$ python3 -q
>>> import numpy as np
>>> np.set_printoptions(suppress=True, linewidth=100)
>>> rnd = lambda a: np.round(a, 2) + 0
>>> arr = np.array([[1.0, 0.6, -0.8],
...     [-1.4, 1.4, -1.0],
...     [0.9, -0.6, -0.3],
...     [0.4, 0.1, 0.9],
...     [0.3, -1.0, -0.5],
...     [-1.2, 0.0, 0.1],
...     [0.7, -0.2, -0.2],
...     [1.1, 1.2, -0.6],
...     [-0.1, -1.8, 0.6],
...     [-0.3, -1.0, 0.1],
...     [0.0, 0.7, -0.5],
...     [0.2, -2.9, 1.0],
...     [0.6, 0.0, 0.2],
...     [0.0, -1.1, 0.2],
...     [-0.1, 3.1, 0.5],
...     [1.3, -2.0, 0.2],
...     [-0.8, -1.1, 0.9],
...     [0.7, 1.0, -0.1],
...     [-1.0, 0.7, -0.8],
...     [0.1, 0.5, -0.4],
...     [-0.3, -0.2, 1.3],
...     [1.1, 0.7, 1.2]])
>>> rng = np.random.default_rng(59)
>>> arr[:, 2] = 2 * arr[:, 0] + 0.05 * rng.normal(size=22)
>>> rnd(arr)
array([[ 1.  ,  0.6 ,  1.95],
       [-1.4 ,  1.4 , -2.72],
       [ 0.9 , -0.6 ,  1.9 ],
       [ 0.4 ,  0.1 ,  0.8 ],
       [ 0.3 , -1.  ,  0.55],
       [-1.2 ,  0.  , -2.43],
       [ 0.7 , -0.2 ,  1.4 ],
       [ 1.1 ,  1.2 ,  2.15],
       [-0.1 , -1.8 , -0.09],
       [-0.3 , -1.  , -0.59],
       [ 0.  ,  0.7 ,  0.05],
       [ 0.2 , -2.9 ,  0.43],
       [ 0.6 ,  0.  ,  1.26],
       [ 0.  , -1.1 ,  0.  ],
       [-0.1 ,  3.1 , -0.23],
       [ 1.3 , -2.  ,  2.67],
       [-0.8 , -1.1 , -1.63],
       [ 0.7 ,  1.  ,  1.36],
       [-1.  ,  0.7 , -1.95],
       [ 0.1 ,  0.5 ,  0.15],
       [-0.3 , -0.2 , -0.65],
       [ 1.1 ,  0.7 ,  2.28]])
>>> W2 = arr[[5, 8]].astype(float)
>>> for _ in range(6):
...     idx = np.linalg.norm(arr[:, None] - W2, axis=-1).argmin(axis=1)
...     W2 = np.array([arr[idx == j].mean(axis=0) for j in range(2)])
... 
>>> idx
array([1, 0, 1, 1, 1, 0, 1, 1, 1, 1, 1, 1, 1, 1, 0, 1, 0, 1, 0, 1, 0, 1])
>>> np.abs(W2[1] - W2[0]).argmax()
np.int64(2)
>>> np.bincount(idx)
array([ 6, 16])
>>> theta = rng.uniform(0, 2 * np.pi, 16)
>>> Q, _ = np.linalg.qr(np.array([[0.2, 0.5],
...     [-0.9, -0.6],
...     [0.4, -1.0],
...     [-0.3, 0.7],
...     [-0.2, 1.2],
...     [0.6, 0.1]]))
>>> data = 10 * np.c_[np.cos(theta), np.sin(theta)] @ Q.T
>>> rnd(data)
array([[-3.  ,  8.03,  0.64, -0.32, -2.65, -4.36],
       [-3.05,  5.15,  4.29, -2.96, -5.78, -1.88],
       [-1.39, -1.05,  6.06, -4.32, -6.12,  2.02],
       [ 2.62, -3.05, -5.36,  3.76,  6.39,  0.44],
       [-0.46,  5.39, -4.97,  3.62,  3.9 , -4.2 ],
       [-1.13, -1.76,  6.02, -4.31, -5.91,  2.41],
       [-2.46,  8.15, -1.38,  1.12, -0.55, -4.9 ],
       [-2.33,  8.07, -1.74,  1.38, -0.15, -4.94],
       [-3.04,  5.11,  4.32, -2.98, -5.8 , -1.85],
       [-1.8 ,  7.56, -2.95,  2.23,  1.25, -4.94],
       [-1.26,  6.82, -3.89,  2.89,  2.42, -4.75],
       [ 3.11, -5.57, -3.99,  2.74,  5.57,  2.18],
       [-2.1 ,  7.89, -2.3 ,  1.77,  0.48, -4.97],
       [ 1.34,  1.18, -6.06,  4.32,  6.08, -2.1 ],
       [ 1.26, -6.82,  3.9 , -2.89, -2.43,  4.75],
       [-2.84,  8.18, -0.1 ,  0.21, -1.91, -4.62]])
>>> r = np.linalg.matrix_rank(data)
>>> r
np.int64(2)
>>> ns = np.linalg.svd(data)[2][r:].T
>>> np.linalg.matrix_rank(data.T @ data), np.linalg.matrix_rank(data @ data.T)
(np.int64(2), np.int64(2))
>>> np.allclose(data @ ns, 0)
True
>>> [int(np.linalg.matrix_rank(np.delete(data, i, axis=0))) for i in range(16)]
[2, 2, 2, 2, 2, 2, 2, 2, 2, 2, 2, 2, 2, 2, 2, 2]
>>> [int(np.linalg.matrix_rank(data[:, :j + 1])) for j in range(6)]
[1, 2, 2, 2, 2, 2]
>>> def softmax(z):
...     e = np.exp(z - z.max(axis=-1, keepdims=True))
...     return e / e.sum(axis=-1, keepdims=True)
... 
>>> rnd(softmax(10 * data[13]))
array([0., 0., 0., 0., 1., 0.])
>>> rnd(softmax(data[13] + -3))
array([0.01, 0.01, 0.  , 0.14, 0.84, 0.  ])
>>> rnd(softmax(data[13]))
array([0.01, 0.01, 0.  , 0.14, 0.84, 0.  ])
>>> S = data @ data.T / np.sqrt(6)
>>> rnd(softmax(S)[13] @ data)
array([ 1.34,  1.17, -6.05,  4.32,  6.08, -2.09])
>>> idx = data[:, 3] > np.median(data[:, 3])
>>> r0 = data[idx].mean(axis=0) - data[~idx].mean(axis=0)
>>> np.argsort(-np.abs(r0).round(6), kind="stable")
array([4, 2, 3, 5, 0, 1])
>>> rnd(r0)
array([ 1.85,  0.41, -6.88,  4.89,  7.14, -1.86])
>>> rnd((((data - data.mean(axis=0)) @ r0 > 0) == idx).mean())
np.float64(0.94)
>>> feats = np.array([[-1, 5, 2, 1, -5, -2, 4, -5],
...     [2, -5, -5, 2, 1, 5, -4, 0],
...     [-2, 4, 5, 4, -3, 2, -2, 5],
...     [4, -4, -2, -2, -4, 1, 4, 0],
...     [-5, -3, -4, 3, -5, 4, 0, 4]])
>>> feats[-1] = feats[0] + -1 * feats[1]
>>> feats
array([[-1,  5,  2,  1, -5, -2,  4, -5],
       [ 2, -5, -5,  2,  1,  5, -4,  0],
       [-2,  4,  5,  4, -3,  2, -2,  5],
       [ 4, -4, -2, -2, -4,  1,  4,  0],
       [-3, 10,  7, -1, -6, -7,  8, -5]])
>>> U, sigma, vt = np.linalg.svd(feats)
>>> rnd(sigma)
array([22.51, 11.1 ,  7.21,  5.3 ,  0.  ])
>>> np.argmax(sigma[:-1] / (sigma[1:] + 1e-6)) + 1
np.int64(4)
>>> Y = U[:, :4] @ np.diag(sigma[:4]) @ vt[:4]
>>> np.linalg.matrix_rank(Y)
np.int64(4)
>>> np.linalg.matrix_rank(feats, rtol=0.05)
np.int64(4)
>>> rnd(np.linalg.norm(feats - Y) / np.linalg.norm(feats))
np.float64(0.0)
